>>> import numpy as np
>>> np.set_printoptions(suppress=True, linewidth=140)
>>> rnd = lambda a: np.round(a, 3) + 0
>>> mat = np.tril(np.array([[2, 1, 1, 2], [1, 1, 1, 0], [1, 1, 2, 1], [2, 2, 2, 0]]), -1) + np.eye(4, dtype=int)
>>> print(mat)
[[1 0 0 0]
 [1 1 0 0]
 [1 1 1 0]
 [2 2 2 1]]
>>> print(rnd(np.linalg.eigvals(mat)))
[1. 1. 1. 1.]
>>> print(rnd(np.linalg.det(mat.T)))
1.0
>>> print(rnd(np.linalg.eigvals(mat).sum().real))
4.0
>>> print(np.einsum("ij,ji->", mat, mat))
4
>>> print(rnd(np.linalg.det(mat[::-1])))
1.0
>>> r0 = np.array([-2, 0, 3])
>>> print(np.correlate(mat[1], mat[2], "full"))
[0 1 2 2 1 0 0]
>>> proj = np.triu(np.array([[2, 3, 1, 3], [2, 2, 2, 1], [2, 2, 2, 1], [1, 2, 1, 2]]), 1) + np.eye(4)
>>> other = proj @ mat @ np.linalg.inv(proj)
>>> print(rnd(np.poly(other)))
[ 1. -4.  6. -4.  1.]
>>> print(rnd(np.linalg.det(other)))
1.0
>>> arr = np.load("sample16.npy")
>>> print(arr)
[[  0.1     3.995   0.7  ]
 [  0.9     2.57    0.5  ]
 [  0.6     2.538   0.4  ]
 [ -1.5    -0.954  -0.3  ]
 [  0.2    -1.557  -0.3  ]
 [  0.9     1.253   0.3  ]
 [ -0.4    -1.286  -0.2  ]
 [ -0.1     4.569   0.8  ]
 [  0.1     1.899   0.4  ]
 [  1.1    -0.092  -0.1  ]
 [  0.2   -11.33   -2.2  ]
 [  1.4     0.068   0.1  ]
 [ -0.3    -4.266  -0.8  ]]
>>> x0 = np.array([-5, 3, 4])
>>> y = arr @ x0
>>> c, lr = np.zeros(3), 1 / np.linalg.norm(arr, 2) ** 2
>>> for i in range(25):
...     c -= lr * arr.T @ (arr @ c - y)
...     if i % 5 == 0: print(i, round(np.linalg.norm(arr @ c - y), 3))
... 
0 13.351
5 11.154
10 9.321
15 7.792
20 6.518
>>> print(rnd(np.linalg.cond(arr)))
68.051
>>> print(rnd(c))
[-2.878  3.581  0.621]
>>> W2 = arr[[12, 6]].astype(float)
>>> for _ in range(7):
...     z = np.linalg.norm(arr[:, None] - W2, axis=-1).argmin(axis=1)
...     W2 = np.array([arr[z == j].mean(axis=0) for j in range(2)])
... 
>>> print(z)
[1 1 1 1 1 1 1 1 1 1 0 1 0]
>>> print(rnd(W2))
[[-0.05  -7.798 -1.5  ]
 [ 0.3    1.182  0.209]]
>>> print(np.abs(W2[1] - W2[0]).argmax())
1
>>> print(np.bincount(z))
[ 2 11]
>>> print(rnd(np.linalg.norm(arr[12] - arr[8])))
6.293
>>> print(rnd(np.linalg.norm(arr[12], 1)), rnd(np.linalg.norm(arr[12], np.inf)))
5.366 4.266
>>> print(rnd(np.linalg.norm(arr, 2)))
14.637
>>> K = np.load("test14.npy")
>>> print(K)
[[-2.  1.  1.  1.]
 [ 1. -2.  1.  1.]
 [ 1.  1. -2.  1.]
 [ 1.  1.  1. -2.]]
>>> x0 = np.array([2, 2, 1, 2])
>>> print(K @ x0)
[1. 1. 4. 1.]
>>> print(np.linalg.norm(K @ x0) <= np.linalg.norm(K, 2) * np.linalg.norm(x0) + 1e-9)
True
>>> print(np.einsum("ij,j->i", K, x0))
[1. 1. 4. 1.]
>>> print((K * x0).sum(axis=1))
[1. 1. 4. 1.]
>>> print(K @ np.eye(4)[3])
[ 1.  1.  1. -2.]
>>> print((K @ x0).argmax())
2
>>> print(np.sign((K @ x0).round(6)))
[1. 1. 1. 1.]
>>> print(K @ (2 * x0))
[2. 2. 8. 2.]
>>> print(K * x0)
[[-4.  2.  1.  2.]
 [ 2. -4.  1.  2.]
 [ 2.  2. -2.  2.]
 [ 2.  2.  1. -4.]]
>>> ev, evecs = np.linalg.eig(K)
>>> print(rnd(np.sort(np.linalg.eigvals(np.linalg.inv(K)))))
[-0.333 -0.333 -0.333  1.   ]
>>> print(rnd(ev))
[-3.  1. -3. -3.]
>>> print(rnd(np.prod(ev)))
-27.0
>>> print(rnd(np.sort(np.linalg.eigvals(K @ K))))
[1.+0.j 9.+0.j 9.+0.j 9.+0.j]
>>> A = np.arange(16).reshape(4, 4) + -1
>>> print(A)
[[-1  0  1  2]
 [ 3  4  5  6]
 [ 7  8  9 10]
 [11 12 13 14]]
>>> U, sv, Vh = np.linalg.svd(A)
>>> print(rnd(sv))
[31.775  2.518  0.     0.   ]
>>> print(np.argmax(sv[:-1] / (sv[1:] + 1e-6)) + 1)
2
>>> other = U[:, :2] @ np.diag(sv[:2]) @ Vh[:2]
>>> print(rnd(np.abs(A - other).max()))
0.0
>>> print(rnd(other))
[[-1.  0.  1.  2.]
 [ 3.  4.  5.  6.]
 [ 7.  8.  9. 10.]
 [11. 12. 13. 14.]]
>>> print(np.linalg.matrix_rank(other))
2
>>> print(rnd(np.linalg.norm(A - other) / np.linalg.norm(A)))
0.0
>>> print(np.linalg.matrix_rank(A, rtol=0.05))
2
>>> ev, evecs = np.linalg.eigh(K)
>>> print(rnd(np.abs(evecs[:, -1])))
[0.5 0.5 0.5 0.5]
>>> print(rnd(ev.sum()), np.trace(K))
-8.0 -8.0
>>> print(rnd(np.linalg.svd(K, compute_uv=False)))
[3. 3. 3. 1.]
>>> print(rnd(evecs.T @ K @ evecs))
[[-3.  0.  0.  0.]
 [ 0. -3.  0.  0.]
 [ 0.  0. -3.  0.]
 [ 0.  0.  0.  1.]]
>>> print(np.unique(ev.round(6) + 0, return_counts=True)[1])
[3 1]
>>> print(rnd(evecs @ np.diag(ev) @ evecs.T))
[[-2.  1.  1.  1.]
 [ 1. -2.  1.  1.]
 [ 1.  1. -2.  1.]
 [ 1.  1.  1. -2.]]
>>> print(rnd(ev))
[-3. -3. -3.  1.]
>>> feats = np.load("dump.npy")
>>> print(feats)
[[ 0.6   -0.3   -1.3  ]
 [ 0.9    2.7   -1.8  ]
 [-0.5    1.5    0.7  ]
 [ 0.976  2.792 -1.811]]
>>> x0 = np.array([1, -2, 1])
>>> y = feats @ x0
>>> print(rnd(np.linalg.lstsq(feats, y)[0]))
[ 1. -2.  1.]
>>> print(rnd(y))
[-0.1   -6.3   -2.8   -6.419]
>>> try:
...     np.linalg.solve(feats, y)
... except np.linalg.LinAlgError as e:
...     print(e)
... 
Last 2 dimensions of the array must be square
>>> rng = np.random.default_rng(4829)
>>> y = y + 0.05 * rng.normal(size=4)
>>> print(rnd(y))
[-0.139 -6.193 -2.841 -6.332]
>>> c, *_ = np.linalg.lstsq(feats, y)
>>> print(rnd(c))
[ 1.473 -1.973  1.234]
>>> print(c.round())
[ 1. -2.  1.]
